>>> import numpy as np
>>> np.set_printoptions(precision=3, suppress=True, linewidth=140)
>>> tidy = lambda a: np.round(a, 3) + 0
>>> W0 = np.loadtxt("a.csv", delimiter=",")
>>> print(W0)
[[-0.3 -0.9 -0.4 -0.2  0.7  0.2 -0.1  1.8 -1. ]
 [-0.4  0.3  0.8  0.5  0.  -0.6  0.6  1.4  1.5]
 [ 1.3  0.4 -1.4 -1.7  0.3  0.5 -0.1  0.4  1.2]
 [ 0.  -0.7  1.3 -0.7  0.2  0.1 -1.  -1.  -0.1]
 [ 0.1 -0.5 -0.3  0.9 -0.5  0.6  1.8  0.7 -0.5]
 [ 1.1 -0.2 -0.4 -0.1 -1.2 -0.4 -0.2  0.   0.1]
 [-0.3  0.6 -0.1 -0.7  1.4 -0.4  1.2 -2.5  1.3]
 [ 2.1  1.3 -0.2 -1.2 -1.2  0.7  0.3  0.3  0.9]
 [ 0.7 -0.5 -0.7  0.4  0.7  0.  -0.1  1.2  1. ]
 [ 2.3 -2.6 -2.1  0.3  1.2  0.  -0.8  0.8 -0.1]
 [ 1.3 -1.  -0.5 -0.3  0.5 -1.1 -0.1  0.3 -0.7]
 [-1.1  1.3 -0.9 -0.9  0.7  1.4  0.5  1.9 -0.4]
 [-0.6  0.3 -0.1 -0.8 -1.7  0.4 -0.7  0.9 -0.6]
 [-1.3 -2.6  2.   1.4  0.6  0.   0.1 -0.2  1.5]
 [-0.5  0.2 -0.7 -0.1  0.9 -0.9  0.2  0.2  0.5]]
>>> rng = np.random.default_rng(30776)
>>> z = rng.permutation(9)
>>> out = W0[:, z] * rng.choice([-1, 1], 9)
>>> out
array([[ 1.8,  0.3, -0.9, -0.1, -0.4, -1. ,  0.2, -0.2,  0.7],
       [ 1.4,  0.4,  0.3,  0.6,  0.8,  1.5, -0.6,  0.5,  0. ],
       [ 0.4, -1.3,  0.4, -0.1, -1.4,  1.2,  0.5, -1.7,  0.3],
       [-1. , -0. , -0.7, -1. ,  1.3, -0.1,  0.1, -0.7,  0.2],
       [ 0.7, -0.1, -0.5,  1.8, -0.3, -0.5,  0.6,  0.9, -0.5],
       [ 0. , -1.1, -0.2, -0.2, -0.4,  0.1, -0.4, -0.1, -1.2],
       [-2.5,  0.3,  0.6,  1.2, -0.1,  1.3, -0.4, -0.7,  1.4],
       [ 0.3, -2.1,  1.3,  0.3, -0.2,  0.9,  0.7, -1.2, -1.2],
       [ 1.2, -0.7, -0.5, -0.1, -0.7,  1. ,  0. ,  0.4,  0.7],
       [ 0.8, -2.3, -2.6, -0.8, -2.1, -0.1,  0. ,  0.3,  1.2],
       [ 0.3, -1.3, -1. , -0.1, -0.5, -0.7, -1.1, -0.3,  0.5],
       [ 1.9,  1.1,  1.3,  0.5, -0.9, -0.4,  1.4, -0.9,  0.7],
       [ 0.9,  0.6,  0.3, -0.7, -0.1, -0.6,  0.4, -0.8, -1.7],
       [-0.2,  1.3, -2.6,  0.1,  2. ,  1.5,  0. ,  1.4,  0.6],
       [ 0.2,  0.5,  0.2,  0.2, -0.7,  0.5, -0.9, -0.1,  0.9]])
>>> left, _, vt = np.linalg.svd(W0.T @ out)
>>> tidy(left @ vt)
array([[ 0., -1.,  0.,  0.,  0.,  0.,  0.,  0.,  0.],
       [ 0.,  0.,  1.,  0.,  0.,  0.,  0.,  0.,  0.],
       [ 0.,  0.,  0.,  0.,  1.,  0.,  0.,  0.,  0.],
       [ 0.,  0.,  0.,  0.,  0.,  0.,  0.,  1.,  0.],
       [ 0.,  0.,  0.,  0.,  0.,  0.,  0.,  0.,  1.],
       [ 0.,  0.,  0.,  0.,  0.,  0.,  1.,  0.,  0.],
       [ 0.,  0.,  0.,  1.,  0.,  0.,  0.,  0.,  0.],
       [ 1.,  0.,  0.,  0.,  0.,  0.,  0.,  0.,  0.],
       [ 0.,  0.,  0.,  0.,  0.,  1.,  0.,  0.,  0.]])
>>> z
array([7, 0, 1, 6, 2, 8, 5, 3, 4])
>>> tidy(np.linalg.lstsq(W0, out)[0])
array([[ 0., -1.,  0.,  0.,  0.,  0.,  0.,  0.,  0.],
       [ 0.,  0.,  1.,  0.,  0.,  0.,  0.,  0.,  0.],
       [ 0.,  0.,  0.,  0.,  1.,  0.,  0.,  0.,  0.],
       [ 0.,  0.,  0.,  0.,  0.,  0.,  0.,  1.,  0.],
       [ 0.,  0.,  0.,  0.,  0.,  0.,  0.,  0.,  1.],
       [ 0.,  0.,  0.,  0.,  0.,  0.,  1.,  0.,  0.],
       [ 0.,  0.,  0.,  1.,  0.,  0.,  0.,  0.,  0.],
       [ 1.,  0.,  0.,  0.,  0.,  0.,  0.,  0.,  0.],
       [ 0.,  0.,  0.,  0.,  0.,  1.,  0.,  0.,  0.]])
